$ ipython --no-banner

In [1]: import numpy as np

In [2]: np.set_printoptions(precision=2, suppress=True, linewidth=120)

In [3]: rd = lambda a: np.round(a, 2) + 0

In [4]: feats = np.load("case2.npy")

In [5]: feats
Out[5]: 
array([[-3,  1, -9],
       [-4,  9,  7],
       [-2,  7,  3]])

In [6]: O = feats.astype(float).copy()

In [7]: for j in range(3):
   ...:     O[:, j] -= O[:, :j] @ (O[:, :j].T @ O[:, j])
   ...:     O[:, j] /= np.linalg.norm(O[:, j])
   ...: 

In [8]: rd(O)
Out[8]: 
array([[-0.56, -0.77, -0.32],
       [-0.74,  0.29,  0.6 ],
       [-0.37,  0.57, -0.73]])

In [9]: rd(O.T @ O)
Out[9]: 
array([[1., 0., 0.],
       [0., 1., 0.],
       [0., 0., 1.]])

In [10]: Y = feats[0, 0] * feats[1:] - np.outer(feats[1:, 0], feats[0])

In [11]: Y
Out[11]: 
array([[  0, -23, -57],
       [  0, -19, -27]])

In [12]: rd(feats[:, 0] / feats[0, 0])
Out[12]: array([1.  , 1.33, 0.67])

In [13]: X = np.load("w.npy")

In [14]: X
Out[14]: 
array([[ 1,  5, -3,  9,  2],
       [-8, -5, -1, -4,  2],
       [ 2,  9,  3,  5,  6],
       [-3, -6,  0,  2, -1],
       [ 0,  4, -8,  2,  6]])

In [15]: r0, v = X[3], X[1]

In [16]: r0 @ r0
Out[16]: np.int64(50)

In [17]: r0 @ v
Out[17]: np.int64(44)

In [18]: pr = (r0 @ v) / (r0 @ r0) * r0

In [19]: rd((v - pr) @ r0)
Out[19]: np.float64(0.0)

In [20]: rd(np.linalg.norm(r0 + v) ** 2 + np.linalg.norm(r0 - v) ** 2)
Out[20]: np.float64(320.0)

In [21]: rd(v - pr)
Out[21]: array([-5.36,  0.28, -1.  , -5.76,  2.88])

In [22]: O = X.astype(float).copy()

In [23]: for j in range(5):
    ...:     O[:, j] -= O[:, :j] @ (O[:, :j].T @ O[:, j])
    ...:     O[:, j] /= np.linalg.norm(O[:, j])
    ...: 

In [24]: rd(O.T @ O)
Out[24]: 
array([[1., 0., 0., 0., 0.],
       [0., 1., 0., 0., 0.],
       [0., 0., 1., 0., 0.],
       [0., 0., 0., 1., 0.],
       [0., 0., 0., 0., 1.]])

In [25]: x = np.array([2, 2, 2, -2, 3])

In [26]: X @ (2 * x)
Out[26]: array([-12, -28,  72, -50,  12])

In [27]: X @ x
Out[27]: array([ -6, -14,  36, -25,   6])

In [28]: rng = np.random.default_rng(336723)

In [29]: Y = X + rng.integers(-2, 3, (5, 4)) @ rng.integers(-2, 3, (4, 5))

In [30]: Y
Out[30]: 
array([[  1,   4,  -7,   9,   2],
       [ -7,  -6,  -2,  -5,   4],
       [ -1,  10,   0,   3,   2],
       [ -7,   0,   6,  12,  -9],
       [ -4,   6, -10,  -2,   2]])

In [31]: print(Y - X)
[[ 0 -1 -4  0  0]
 [ 1 -1 -1 -1  2]
 [-3  1 -3 -2 -4]
 [-4  6  6 10 -8]
 [-4  2 -2 -4 -4]]

In [32]: np.abs(Y - X).sum(axis=1)
Out[32]: array([ 5,  6, 13, 34, 16])

In [33]: np.linalg.matrix_rank(Y - X, tol=1e-8)
Out[33]: np.int64(4)
